$ ipython --no-banner

In [1]: import numpy as np

In [2]: np.set_printoptions(precision=2, suppress=True, linewidth=100, legacy="1.25")

In [3]: J = np.loadtxt("arr.csv", delimiter=",")

In [4]: print(J)
[[0. 0. 0. 0. 0. 0. 1. 0. 0. 0.]
 [1. 0. 0. 0. 0. 0. 0. 0. 0. 0.]
 [0. 0. 1. 0. 0. 0. 0. 0. 0. 0.]
 [0. 0. 0. 0. 0. 0. 0. 1. 0. 0.]
 [0. 1. 0. 0. 0. 0. 0. 0. 0. 0.]
 [0. 0. 0. 0. 0. 0. 0. 0. 0. 1.]
 [0. 0. 0. 0. 1. 0. 0. 0. 0. 0.]
 [0. 0. 0. 0. 0. 0. 0. 0. 1. 0.]
 [0. 0. 0. 1. 0. 0. 0. 0. 0. 0.]
 [0. 0. 0. 0. 0. 1. 0. 0. 0. 0.]]

In [5]: # columns are unit length and at right angles

In [6]: print(J.T @ J)
[[1. 0. 0. 0. 0. 0. 0. 0. 0. 0.]
 [0. 1. 0. 0. 0. 0. 0. 0. 0. 0.]
 [0. 0. 1. 0. 0. 0. 0. 0. 0. 0.]
 [0. 0. 0. 1. 0. 0. 0. 0. 0. 0.]
 [0. 0. 0. 0. 1. 0. 0. 0. 0. 0.]
 [0. 0. 0. 0. 0. 1. 0. 0. 0. 0.]
 [0. 0. 0. 0. 0. 0. 1. 0. 0. 0.]
 [0. 0. 0. 0. 0. 0. 0. 1. 0. 0.]
 [0. 0. 0. 0. 0. 0. 0. 0. 1. 0.]
 [0. 0. 0. 0. 0. 0. 0. 0. 0. 1.]]

In [7]: left, s, vt = np.linalg.svd(J, full_matrices=False)

In [8]: print(s)
[1. 1. 1. 1. 1. 1. 1. 1. 1. 1.]

In [9]: print(np.allclose(left * s @ vt, J))
True

In [10]: print(left.shape, s.shape, vt.shape)
(10, 10) (10,) (10, 10)

In [11]: print(np.round(np.sort(np.linalg.eigvals(J).real), 2) + 0)
[-1.  -1.  -0.5 -0.5  0.   0.   1.   1.   1.   1. ]

In [12]: print((np.linalg.matrix_power((J != 0) + (J.T != 0) + np.eye(10), 10) > 0).astype(int))
[[1 1 0 0 1 0 1 0 0 0]
 [1 1 0 0 1 0 1 0 0 0]
 [0 0 1 0 0 0 0 0 0 0]
 [0 0 0 1 0 0 0 1 1 0]
 [1 1 0 0 1 0 1 0 0 0]
 [0 0 0 0 0 1 0 0 0 1]
 [1 1 0 0 1 0 1 0 0 0]
 [0 0 0 1 0 0 0 1 1 0]
 [0 0 0 1 0 0 0 1 1 0]
 [0 0 0 0 0 1 0 0 0 1]]

In [13]: print(J @ J)
[[0. 0. 0. 0. 1. 0. 0. 0. 0. 0.]
 [0. 0. 0. 0. 0. 0. 1. 0. 0. 0.]
 [0. 0. 1. 0. 0. 0. 0. 0. 0. 0.]
 [0. 0. 0. 0. 0. 0. 0. 0. 1. 0.]
 [1. 0. 0. 0. 0. 0. 0. 0. 0. 0.]
 [0. 0. 0. 0. 0. 1. 0. 0. 0. 0.]
 [0. 1. 0. 0. 0. 0. 0. 0. 0. 0.]
 [0. 0. 0. 1. 0. 0. 0. 0. 0. 0.]
 [0. 0. 0. 0. 0. 0. 0. 1. 0. 0.]
 [0. 0. 0. 0. 0. 0. 0. 0. 0. 1.]]

In [14]: print((J != 0).astype(int))
[[0 0 0 0 0 0 1 0 0 0]
 [1 0 0 0 0 0 0 0 0 0]
 [0 0 1 0 0 0 0 0 0 0]
 [0 0 0 0 0 0 0 1 0 0]
 [0 1 0 0 0 0 0 0 0 0]
 [0 0 0 0 0 0 0 0 0 1]
 [0 0 0 0 1 0 0 0 0 0]
 [0 0 0 0 0 0 0 0 1 0]
 [0 0 0 1 0 0 0 0 0 0]
 [0 0 0 0 0 1 0 0 0 0]]

In [15]: print(np.flatnonzero(np.linalg.matrix_power((J != 0) + (J.T != 0) + np.eye(10), 10)[8]))
[3 7 8]

In [16]: print(round(np.linalg.det(J), 2))
1.0

In [17]: print(J.ravel(order="F"))
[0. 1. 0. 0. 0. 0. 0. 0. 0. 0. 0. 0. 0. 0. 1. 0. 0. 0. 0. 0. 0. 0. 1. 0. 0. 0. 0. 0. 0. 0. 0. 0. 0.
 0. 0. 0. 0. 0. 1. 0. 0. 0. 0. 0. 0. 0. 1. 0. 0. 0. 0. 0. 0. 0. 0. 0. 0. 0. 0. 1. 1. 0. 0. 0. 0. 0.
 0. 0. 0. 0. 0. 0. 0. 1. 0. 0. 0. 0. 0. 0. 0. 0. 0. 0. 0. 0. 0. 1. 0. 0. 0. 0. 0. 0. 0. 1. 0. 0. 0.
 0.]

In [18]: print(J.reshape(-1, 2))
[[0. 0.]
 [0. 0.]
 [0. 0.]
 [1. 0.]
 [0. 0.]
 [1. 0.]
 [0. 0.]
 [0. 0.]
 [0. 0.]
 [0. 0.]
 [0. 0.]
 [1. 0.]
 [0. 0.]
 [0. 0.]
 [0. 0.]
 [0. 0.]
 [0. 0.]
 [0. 0.]
 [0. 1.]
 [0. 0.]
 [0. 1.]
 [0. 0.]
 [0. 0.]
 [0. 0.]
 [0. 0.]
 [0. 0.]
 [0. 0.]
 [0. 0.]
 [0. 0.]
 [0. 1.]
 [0. 0.]
 [0. 0.]
 [1. 0.]
 [0. 0.]
 [0. 0.]
 [0. 0.]
 [0. 0.]
 [0. 0.]
 [0. 0.]
 [1. 0.]
 [0. 0.]
 [0. 1.]
 [0. 0.]
 [0. 0.]
 [0. 0.]
 [0. 0.]
 [0. 0.]
 [0. 1.]
 [0. 0.]
 [0. 0.]]

In [19]: T = J.reshape(10, 2, -1)

In [20]: print(np.einsum("ihd,ihd->ih", T, T))
[[0. 1.]
 [1. 0.]
 [1. 0.]
 [0. 1.]
 [1. 0.]
 [0. 1.]
 [1. 0.]
 [0. 1.]
 [1. 0.]
 [0. 1.]]

In [21]: print(np.swapaxes(T, 1, 2)[0])
[[0. 0.]
 [0. 1.]
 [0. 0.]
 [0. 0.]
 [0. 0.]]

In [22]: print(T.shape)
(10, 2, 5)
